% python3 -q
>>> import numpy as np
>>> import numpy.linalg as la
>>> np.set_printoptions(precision=3, suppress=True, linewidth=200)
>>> rd = lambda a: np.round(a, 3) + 0
>>> X = np.load("data.npy")
>>> X
array([[ 1, -1,  1, -1, -1,  1, -1,  1],
       [ 1, -1, -1,  1, -1,  1,  1, -1],
       [ 1, -1,  1, -1,  1, -1,  1, -1]])
>>> x0 = np.array([0, 3, -2, -2, -1, 2, -2, -3])
>>> h1 = np.maximum(X @ x0, 0)
>>> np.maximum(X @ (3 * x0), 0)
array([0, 3, 0])
>>> h1
array([0, 1, 0])
>>> X.T @ h1
array([ 1, -1, -1,  1, -1,  1,  1, -1])
>>> np.flatnonzero(h1 > 1e-9)
array([1])
>>> np.maximum(X @ x0, 0) - np.maximum(-X @ x0, 0)
array([-1,  1, -5])
>>> out = X / la.norm(X, axis=1)
Traceback (most recent call last):
  File "<python-input-13>", line 1, in <module>
    out = X / la.norm(X, axis=1)
          ~~^~~~~~~~~~~~~~~~~~~~
ValueError: operands could not be broadcast together with shapes (3,8) (3,) 
>>> out = X / la.norm(X, axis=1, keepdims=True)
>>> gram = out @ out.T
>>> rd(gram[0])
array([1., 0., 0.])
>>> np.degrees(np.arccos(np.clip(gram[0, 1], -1, 1)))
np.float64(90.0)
>>> rd(la.norm(out, axis=1))
array([1., 1., 1.])
>>> rd(gram)
array([[1., 0., 0.],
       [0., 1., 0.],
       [0., 0., 1.]])
>>> W1 = np.array([[2, 2, 1, 0, 2],
...     [0, 2, 0, 3, 1],
...     [3, 0, 2, 0, 1],
...     [3, 0, 1, 1, 1],
...     [3, 2, 1, 1, 1],
...     [0, 2, 3, 1, 1],
...     [0, 2, 1, 3, 2],
...     [0, 3, 1, 3, 0]])
>>> b = np.array([1, 2, 3, 0, 0])
>>> H = np.maximum(X @ W1 + b, 0)
>>> (H > 0).astype(int)
array([[0, 1, 1, 0, 0],
       [0, 1, 1, 0, 1],
       [1, 1, 1, 0, 1]])
>>> la.matrix_rank(H)
np.int64(3)
>>> H
array([[0, 3, 7, 0, 0],
       [0, 1, 5, 0, 3],
       [6, 1, 3, 0, 3]])
>>> basis = np.array([[2, 3], [3, 2], [0, 0], [0, 0], [3, 2]])
>>> H @ basis
array([[ 9,  6],
       [12,  8],
       [24, 26]])
>>> (H @ basis).round(6).argmax(axis=1)
array([0, 0, 1])
>>> def softmax(z):
...     e = np.exp(z - z.max(axis=-1, keepdims=True))
...     return e / e.sum(axis=-1, keepdims=True)
... 
>>> rd(softmax(H).sum(axis=1))
array([1., 1., 1.])
>>> rd(softmax(10 * H[1]))
array([0., 0., 1., 0., 0.])
>>> rd(softmax(H[1] + -1))
array([0.006, 0.016, 0.857, 0.006, 0.116])
>>> att = H @ H.T / np.sqrt(5)
>>> softmax(att).round(6).argmax(axis=1)
array([0, 0, 2])
>>> rd(softmax(att))
array([[1.   , 0.   , 0.   ],
       [0.791, 0.207, 0.002],
       [0.   , 0.   , 1.   ]])
>>> arr = np.load("run15.npy")
>>> arr
array([[ 0,  0,  0],
       [ 0,  0,  2],
       [ 0, -1,  0]])
>>> Uu, sv, VT = la.svd(arr)
>>> V = VT[:(sv > 1e-8).sum()]
>>> rng = np.random.default_rng(2306)
>>> x0 = arr[2] + 3 * arr[1] + rng.integers(2) * np.eye(3)[0]
>>> x0
array([ 1., -1.,  6.])
>>> la.matrix_rank(np.vstack([arr, x0]))
np.int64(3)
>>> rd(la.norm(x0 - V.T @ V @ x0))
np.float64(1.0)
